% python3 -q
>>> import numpy as np
>>> np.set_printoptions(precision=2, suppress=True, linewidth=140, floatmode="fixed")
>>> E = np.loadtxt("out1.csv", delimiter=",")
>>> print(E)
[[ 0.00  3.00  1.00]
 [ 0.00  6.00  4.00]
 [ 2.00  6.00  6.00]
 [ 5.00  8.00  8.00]
 [ 7.00  8.00 11.00]
 [ 7.00 11.00 14.00]
 [ 9.00 13.00 15.00]
 [12.00 13.00 18.00]
 [15.00 14.00 21.00]
 [16.00 16.00 23.00]
 [17.00 17.00 23.00]
 [20.00 18.00 24.00]
 [22.00 20.00 25.00]
 [25.00 21.00 28.00]
 [28.00 23.00 30.00]
 [28.00 23.00 33.00]
 [28.00 26.00 33.00]
 [30.00 27.00 36.00]
 [32.00 29.00 39.00]
 [33.00 32.00 40.00]
 [36.00 33.00 43.00]
 [36.00 36.00 44.00]
 [38.00 36.00 46.00]]
>>> Xs = E - E.mean(axis=0)
>>> vecs = np.linalg.svd(Xs)[2][:1]
>>> B = Xs - Xs @ vecs.T @ vecs
>>> print(np.linalg.norm(B, axis=1).round(6).argmax())
14
>>> print(np.diag(vecs.T @ vecs))
[0.35 0.23 0.42]
>>> print((Xs @ vecs.T).std(axis=0))
[20.33]
>>> x = np.array([-4, 1, 2])
>>> y = E @ x
>>> print(np.round(np.linalg.pinv(E) @ E, 2) + 0)
[[1.00 0.00 0.00]
 [0.00 1.00 0.00]
 [0.00 0.00 1.00]]
>>> print(y)
[  5.00  14.00  10.00   4.00   2.00  11.00   7.00   1.00  -4.00  -2.00  -5.00 -14.00 -18.00 -23.00 -29.00 -23.00 -20.00 -21.00 -21.00
 -20.00 -25.00 -20.00 -24.00]
>>> print(np.linalg.lstsq(E, y)[0])
[-4.00  1.00  2.00]
>>> rng = np.random.default_rng(2032)
>>> y = y + 0.05 * rng.normal(size=23)
>>> print(y)
[  4.99  13.92  10.03   4.12   2.00  10.87   7.01   1.01  -3.92  -1.97  -4.97 -13.93 -17.97 -23.02 -29.06 -23.11 -19.97 -21.04 -21.03
 -19.98 -24.97 -20.00 -24.03]
>>> coef, *_ = np.linalg.lstsq(E, y)
>>> print([round(float(np.linalg.norm(np.linalg.solve(E.T @ E + lam * np.eye(3), E.T @ y))), 2) for lam in (0, 1, 10, 100)])
[4.58, 4.51, 3.99, 2.05]
>>> print(coef)
[-4.00  1.00  2.00]
>>> print(round(np.linalg.norm(y - E @ coef), 2))
0.27
>>> print(np.round(E.T @ (y - E @ coef), 2) + 0)
[0.00 0.00 0.00]
>>> feats = np.load("x.npy")
>>> print(feats)
[[ 1  0  0  0  0  0  0  0  0  0  0]
 [-1  1  0  0  0  0  0  0  0  0  0]
 [ 1  1  1  0  0  0  0  0  0  0  0]
 [-3  1 -2  1  0  0  0  0  0  0  0]
 [-1 -2  2 -3  1  0  0  0  0  0  0]
 [ 3 -3  1  0 -1  1  0  0  0  0  0]
 [-3 -1 -3 -3 -2  2  1  0  0  0  0]
 [-2  3 -3 -1  2 -3  2  1  0  0  0]
 [ 0  2 -1 -2  0 -2 -2 -3  1  0  0]
 [ 3  2  2  3  0  2 -2  2  2  1  0]
 [ 1  3  2  1  0  1 -3 -1  1 -1  1]]
>>> theta = np.radians(60)
>>> r_ = np.eye(11)
>>> r_[9, 9] = r_[1, 1] = np.cos(theta)
>>> r_[9, 1], r_[1, 9] = -np.sin(theta), np.sin(theta)
>>> print(r_)
[[ 1.00  0.00  0.00  0.00  0.00  0.00  0.00  0.00  0.00  0.00  0.00]
 [ 0.00  0.50  0.00  0.00  0.00  0.00  0.00  0.00  0.00  0.87  0.00]
 [ 0.00  0.00  1.00  0.00  0.00  0.00  0.00  0.00  0.00  0.00  0.00]
 [ 0.00  0.00  0.00  1.00  0.00  0.00  0.00  0.00  0.00  0.00  0.00]
 [ 0.00  0.00  0.00  0.00  1.00  0.00  0.00  0.00  0.00  0.00  0.00]
 [ 0.00  0.00  0.00  0.00  0.00  1.00  0.00  0.00  0.00  0.00  0.00]
 [ 0.00  0.00  0.00  0.00  0.00  0.00  1.00  0.00  0.00  0.00  0.00]
 [ 0.00  0.00  0.00  0.00  0.00  0.00  0.00  1.00  0.00  0.00  0.00]
 [ 0.00  0.00  0.00  0.00  0.00  0.00  0.00  0.00  1.00  0.00  0.00]
 [ 0.00 -0.87  0.00  0.00  0.00  0.00  0.00  0.00  0.00  0.50  0.00]
 [ 0.00  0.00  0.00  0.00  0.00  0.00  0.00  0.00  0.00  0.00  1.00]]
>>> B = feats @ r_.T
>>> print(np.abs(B - feats).max(axis=0))
[0.00 2.37 0.00 0.00 0.00 0.00 0.00 0.00 0.00 2.60 0.00]
>>> print(np.allclose(np.linalg.norm(feats, axis=1), np.linalg.norm(B, axis=1)))
True
>>> print(np.allclose(feats @ feats.T, B @ B.T))
True
